$ python3 -q
>>> import numpy as np
>>> from numpy import linalg as LA
>>> np.set_printoptions(precision=2, suppress=True, linewidth=140, floatmode="fixed")
>>> J = np.loadtxt("mat.csv", delimiter=",")
>>> J
array([[-0.32,  0.79, -0.10, -0.51,  0.08],
       [ 0.20, -0.27,  0.67, -0.66,  0.04],
       [ 0.18, -0.08, -0.20, -0.05,  0.96],
       [ 0.64,  0.54,  0.39,  0.37,  0.03],
       [-0.64,  0.04,  0.60,  0.40,  0.27]])
>>> Y = np.array([[1, 1], [-3, -1]])
>>> C = np.kron(Y, J)
>>> LA.matrix_rank(C)
np.int64(10)
>>> C.shape
(10, 10)
>>> x = np.array([3, 2, 2, 0, 0])
>>> target = J @ x
>>> c, lr = np.zeros(5), 1 / LA.norm(J, 2) ** 2
>>> for i in range(25):
...     c -= lr * J.T @ (J @ c - target)
...     if i % 5 == 0: print(i, round(LA.norm(J @ c - target), 2))
... 
0 0.0
5 0.0
10 0.0
15 0.0
20 0.0
>>> c.round(2) + 0
array([3.00, 2.00, 2.00, 0.00, 0.00])
>>> round(LA.cond(J), 2)
np.float64(1.0)
>>> proj = np.triu(np.array([[-3, -4, 1, 3, 4],
...     [-3, -2, 0, 5, 3],
...     [4, 5, 5, 2, 2],
...     [-5, 1, 3, -4, -2],
...     [0, 3, -3, -4, 3]]), 1) + np.eye(5)
>>> Y = proj @ J @ LA.inv(proj)
>>> LA.matrix_rank(Y)
np.int64(5)
>>> round(float(np.trace(Y)), 2), round(np.trace(J), 2)
(-0.15, np.float64(-0.15))
>>> rng = np.random.default_rng(962)
>>> lab = rng.permutation(5)
>>> Y = J[:, lab] * rng.choice([-1, 1], 5)
>>> Y
array([[ 0.51,  0.10,  0.32, -0.08, -0.79],
       [ 0.66, -0.67, -0.20, -0.04,  0.27],
       [ 0.05,  0.20, -0.18, -0.96,  0.08],
       [-0.37, -0.39, -0.64, -0.03, -0.54],
       [-0.40, -0.60,  0.64, -0.27, -0.04]])
>>> Uu, _, vt = LA.svd(J.T @ Y)
>>> np.round(LA.lstsq(J, Y)[0], 2) + 0
array([[ 0.00,  0.00, -1.00,  0.00,  0.00],
       [ 0.00,  0.00,  0.00,  0.00, -1.00],
       [ 0.00, -1.00,  0.00,  0.00,  0.00],
       [-1.00,  0.00,  0.00,  0.00,  0.00],
       [ 0.00,  0.00,  0.00, -1.00,  0.00]])
>>> np.round(Uu @ vt, 2) + 0
array([[ 0.00,  0.00, -1.00,  0.00,  0.00],
       [ 0.00,  0.00,  0.00,  0.00, -1.00],
       [ 0.00, -1.00,  0.00,  0.00,  0.00],
       [-1.00,  0.00,  0.00,  0.00,  0.00],
       [ 0.00,  0.00,  0.00, -1.00,  0.00]])
